% ipython --no-banner

In [1]: import numpy as np

In [2]: from numpy import linalg as LA

In [3]: np.set_printoptions(precision=2, suppress=True, linewidth=100, sign=" ")

In [4]: rnd = lambda a: np.round(a, 2) + 0

In [5]: K = np.loadtxt("block18.csv", delimiter=",")

In [6]: K
Out[6]: 
array([[   5.,    5.,    0.,    6.,    9.,    2.,    1.,    7.,    3.,    7.,    3.,    1.],
       [   5.,    9.,    0.,    6.,   11.,    7.,   10.,    7.,   11.,   10.,    3.,    6.],
       [   8.,   18.,    9.,    7.,   17.,    9.,   12.,    7.,   17.,   13.,   10.,    7.],
       [  14.,   23.,   18.,    7.,   20.,   12.,   14.,    8.,   23.,   19.,   17.,   10.],
       [  19.,   26.,   27.,   12.,   20.,   13.,   20.,   12.,   28.,   27.,   24.,   10.],
       [  19.,   30.,   32.,   18.,   27.,   19.,   24.,   15.,   28.,   33.,   30.,   18.],
       [  27.,   39.,   33.,   24.,   35.,   20.,   26.,   15.,   28.,   36.,   38.,   27.],
       [  34.,   46.,   41.,   28.,   36.,   20.,   29.,   22.,   37.,   44.,   41.,   34.],
       [  43.,   52.,   43.,   34.,   42.,   20.,   30.,   22.,   45.,   48.,   45.,   40.],
       [  48.,   55.,   43.,   34.,   44.,   28.,   38.,   30.,   52.,   55.,   48.,   47.],
       [  48.,   57.,   46.,   34.,   46.,   28.,   39.,   38.,   60.,   57.,   56.,   56.],
       [  49.,   65.,   48.,   35.,   49.,   31.,   46.,   46.,   60.,   62.,   65.,   60.],
       [  56.,   70.,   50.,   35.,   53.,   35.,   46.,   48.,   64.,   70.,   70.,   60.],
       [  64.,   78.,   58.,   40.,   55.,   37.,   51.,   53.,   68.,   78.,   75.,   60.],
       [  67.,   83.,   66.,   47.,   58.,   45.,   60.,   56.,   68.,   80.,   84.,   64.],
       [  73.,   92.,   72.,   51.,   66.,   48.,   61.,   65.,   74.,   83.,   87.,   70.],
       [  81.,   99.,   73.,   57.,   71.,   52.,   64.,   72.,   79.,   90.,   95.,   77.],
       [  85.,  102.,   82.,   59.,   80.,   56.,   64.,   81.,   84.,   94.,  102.,   79.],
       [  87.,  107.,   89.,   64.,   85.,   64.,   69.,   85.,   85.,   96.,  105.,   83.],
       [  96.,  107.,   92.,   73.,   85.,   64.,   75.,   91.,   89.,  100.,  111.,   89.],
       [ 104.,  115.,   99.,   73.,   94.,   65.,   83.,   92.,   96.,  109.,  117.,   95.],
       [ 107.,  117.,  103.,   74.,  101.,   73.,   90.,  100.,  103.,  109.,  125.,   98.],
       [ 108.,  122.,  106.,   80.,  108.,   82.,   95.,  106.,  111.,  118.,  130.,  102.],
       [ 112.,  122.,  114.,   89.,  117.,   88.,   98.,  108.,  114.,  120.,  133.,  111.],
       [ 119.,  123.,  117.,   97.,  126.,   93.,  100.,  116.,  114.,  129.,  136.,  120.],
       [ 120.,  130.,  118.,  104.,  131.,   96.,  109.,  125.,  120.,  129.,  140.,  120.],
       [ 122.,  136.,  123.,  109.,  136.,   98.,  115.,  130.,  123.,  132.,  147.,  126.]])

In [7]: Q, V = LA.qr(K[:, :8])[0], LA.qr(K[:, 8:])[0]

In [8]: sigma = LA.svd(Q.T @ V, compute_uv=False)

In [9]: rnd(LA.norm(Q @ Q.T - V @ V.T, 2))
Out[9]: np.float64(1.0)

In [10]: rnd(sigma)
Out[10]: array([ 1.  ,  0.83,  0.75,  0.58])

In [11]: cen = (K - K.mean(axis=0)) / K.std(axis=0)

In [12]: np.argwhere(np.abs(cen) > 2)
Out[12]: array([], shape=(0, 2), dtype=int64)

In [13]: rnd(cen.std(axis=0))
Out[13]: array([ 1.,  1.,  1.,  1.,  1.,  1.,  1.,  1.,  1.,  1.,  1.,  1.])

In [14]: b = LA.lstsq(np.delete(cen, 7, axis=1), cen[:, 7])[0]

In [15]: np.abs(b).argmax()
Out[15]: np.int64(9)

In [16]: rng = np.random.default_rng(313)

In [17]: out = K + rng.integers(-2, 3, (27, 1)) @ rng.integers(-2, 3, (1, 12))

In [18]: out
Out[18]: 
array([[  3.,   7.,  -2.,   4.,   8.,   0.,   2.,   8.,   3.,   7.,   1.,  -1.],
       [  7.,   7.,   2.,   8.,  12.,   9.,   9.,   6.,  11.,  10.,   5.,   8.],
       [  6.,  20.,   7.,   5.,  16.,   7.,  13.,   8.,  17.,  13.,   8.,   5.],
       [ 14.,  23.,  18.,   7.,  20.,  12.,  14.,   8.,  23.,  19.,  17.,  10.],
       [ 15.,  30.,  23.,   8.,  18.,   9.,  22.,  14.,  28.,  27.,  20.,   6.],
       [ 21.,  28.,  34.,  20.,  28.,  21.,  23.,  14.,  28.,  33.,  32.,  20.],
       [ 29.,  37.,  35.,  26.,  36.,  22.,  25.,  14.,  28.,  36.,  40.,  29.],
       [ 34.,  46.,  41.,  28.,  36.,  20.,  29.,  22.,  37.,  44.,  41.,  34.],
       [ 47.,  48.,  47.,  38.,  44.,  24.,  28.,  20.,  45.,  48.,  49.,  44.],
       [ 50.,  53.,  45.,  36.,  45.,  30.,  37.,  29.,  52.,  55.,  50.,  49.],
       [ 48.,  57.,  46.,  34.,  46.,  28.,  39.,  38.,  60.,  57.,  56.,  56.],
       [ 47.,  67.,  46.,  33.,  48.,  29.,  47.,  47.,  60.,  62.,  63.,  58.],
       [ 54.,  72.,  48.,  33.,  52.,  33.,  47.,  49.,  64.,  70.,  68.,  58.],
       [ 60.,  82.,  54.,  36.,  53.,  33.,  53.,  55.,  68.,  78.,  71.,  56.],
       [ 71.,  79.,  70.,  51.,  60.,  49.,  58.,  54.,  68.,  80.,  88.,  68.],
       [ 75.,  90.,  74.,  53.,  67.,  50.,  60.,  64.,  74.,  83.,  89.,  72.],
       [ 81.,  99.,  73.,  57.,  71.,  52.,  64.,  72.,  79.,  90.,  95.,  77.],
       [ 81., 106.,  78.,  55.,  78.,  52.,  66.,  83.,  84.,  94.,  98.,  75.],
       [ 87., 107.,  89.,  64.,  85.,  64.,  69.,  85.,  85.,  96., 105.,  83.],
       [ 98., 105.,  94.,  75.,  86.,  66.,  74.,  90.,  89., 100., 113.,  91.],
       [100., 119.,  95.,  69.,  92.,  61.,  85.,  94.,  96., 109., 113.,  91.],
       [109., 115., 105.,  76., 102.,  75.,  89.,  99., 103., 109., 127., 100.],
       [112., 118., 110.,  84., 110.,  86.,  93., 104., 111., 118., 134., 106.],
       [110., 124., 112.,  87., 116.,  86.,  99., 109., 114., 120., 131., 109.],
       [123., 119., 121., 101., 128.,  97.,  98., 114., 114., 129., 140., 124.],
       [120., 130., 118., 104., 131.,  96., 109., 125., 120., 129., 140., 120.],
       [124., 134., 125., 111., 137., 100., 114., 129., 123., 132., 149., 128.]])

In [19]: LA.matrix_rank(out - K, tol=1e-8)
Out[19]: np.int64(1)

In [20]: np.abs(out - K).sum(axis=1)
Out[20]: 
array([ 17.,  17.,  17.,   0.,  34.,  17.,  17.,   0.,  34.,  17.,   0.,  17.,  17.,  34.,  34.,
        17.,   0.,  34.,   0.,  17.,  34.,  17.,  34.,  17.,  34.,   0.,  17.])

In [21]: lab = rng.integers(0, 3, 11)

In [22]: mat = np.array([[0, 2, 0, 2, 1, 2, 0, 1, 0, 2, 0],
    ...:     [0, 2, 2, 1, 3, 3, 2, 3, 2, 2, 2],
    ...:     [0, 3, 0, 2, 1, 2, 3, 1, 2, 3, 1],
    ...:     [1, 2, 3, 3, 1, 3, 3, 0, 2, 3, 3],
    ...:     [0, 0, 0, 0, 2, 0, 1, 0, 1, 1, 0],
    ...:     [1, 0, 0, 2, 0, 1, 3, 0, 1, 0, 2],
    ...:     [0, 3, 1, 1, 2, 3, 1, 0, 3, 2, 0],
    ...:     [0, 0, 1, 2, 3, 0, 2, 2, 1, 3, 2],
    ...:     [3, 3, 2, 1, 2, 3, 3, 3, 1, 2, 0],
    ...:     [1, 0, 1, 2, 2, 1, 1, 3, 3, 2, 3],
    ...:     [2, 2, 1, 0, 1, 2, 1, 0, 0, 2, 3]]) * (lab[:, None] == lab)

In [23]: mat
Out[23]: 
array([[ 0,  2,  0,  2,  0,  0,  0,  1,  0,  2,  0],
       [ 0,  2,  0,  1,  0,  0,  0,  3,  2,  2,  2],
       [ 0,  0,  0,  0,  1,  0,  0,  0,  0,  0,  0],
       [ 1,  2,  0,  3,  0,  0,  0,  0,  2,  3,  3],
       [ 0,  0,  0,  0,  2,  0,  0,  0,  0,  0,  0],
       [ 0,  0,  0,  0,  0,  1,  3,  0,  0,  0,  0],
       [ 0,  0,  0,  0,  0,  3,  1,  0,  0,  0,  0],
       [ 0,  0,  0,  2,  0,  0,  0,  2,  1,  3,  2],
       [ 3,  3,  0,  1,  0,  0,  0,  3,  1,  2,  0],
       [ 1,  0,  0,  2,  0,  0,  0,  3,  3,  2,  3],
       [ 2,  2,  0,  0,  0,  0,  0,  0,  0,  2,  3]])

In [24]: # looks like rank 10

In [25]: np.abs(mat).max()
Out[25]: np.int64(3)

In [26]: rnd(LA.norm(mat))
Out[26]: np.float64(14.56)

In [27]: rnd(mat.mean(axis=0))
Out[27]: array([ 0.64,  1.  ,  0.  ,  1.  ,  0.27,  0.36,  0.36,  1.09,  0.82,  1.45,  1.18])

In [28]: np.diff(mat, axis=0)
Out[28]: 
array([[ 0,  0,  0, -1,  0,  0,  0,  2,  2,  0,  2],
       [ 0, -2,  0, -1,  1,  0,  0, -3, -2, -2, -2],
       [ 1,  2,  0,  3, -1,  0,  0,  0,  2,  3,  3],
       [-1, -2,  0, -3,  2,  0,  0,  0, -2, -3, -3],
       [ 0,  0,  0,  0, -2,  1,  3,  0,  0,  0,  0],
       [ 0,  0,  0,  0,  0,  2, -2,  0,  0,  0,  0],
       [ 0,  0,  0,  2,  0, -3, -1,  2,  1,  3,  2],
       [ 3,  3,  0, -1,  0,  0,  0,  1,  0, -1, -2],
       [-2, -3,  0,  1,  0,  0,  0,  0,  2,  0,  3],
       [ 1,  2,  0, -2,  0,  0,  0, -3, -3,  0,  0]])

In [29]: mat.sum(axis=0)
Out[29]: array([  7,  11,   0,  11,   3,   4,   4,  12,   9,  16,  13])

In [30]: mat.sum(axis=1)
Out[30]: array([  7,  12,   1,  14,   2,   4,   4,  10,  13,  14,   9])

In [31]: mat - mat[0]
Out[31]: 
array([[ 0,  0,  0,  0,  0,  0,  0,  0,  0,  0,  0],
       [ 0,  0,  0, -1,  0,  0,  0,  2,  2,  0,  2],
       [ 0, -2,  0, -2,  1,  0,  0, -1,  0, -2,  0],
       [ 1,  0,  0,  1,  0,  0,  0, -1,  2,  1,  3],
       [ 0, -2,  0, -2,  2,  0,  0, -1,  0, -2,  0],
       [ 0, -2,  0, -2,  0,  1,  3, -1,  0, -2,  0],
       [ 0, -2,  0, -2,  0,  3,  1, -1,  0, -2,  0],
       [ 0, -2,  0,  0,  0,  0,  0,  1,  1,  1,  2],
       [ 3,  1,  0, -1,  0,  0,  0,  2,  1,  0,  0],
       [ 1, -2,  0,  0,  0,  0,  0,  2,  3,  0,  3],
       [ 2,  0,  0, -2,  0,  0,  0, -1,  0,  0,  3]])
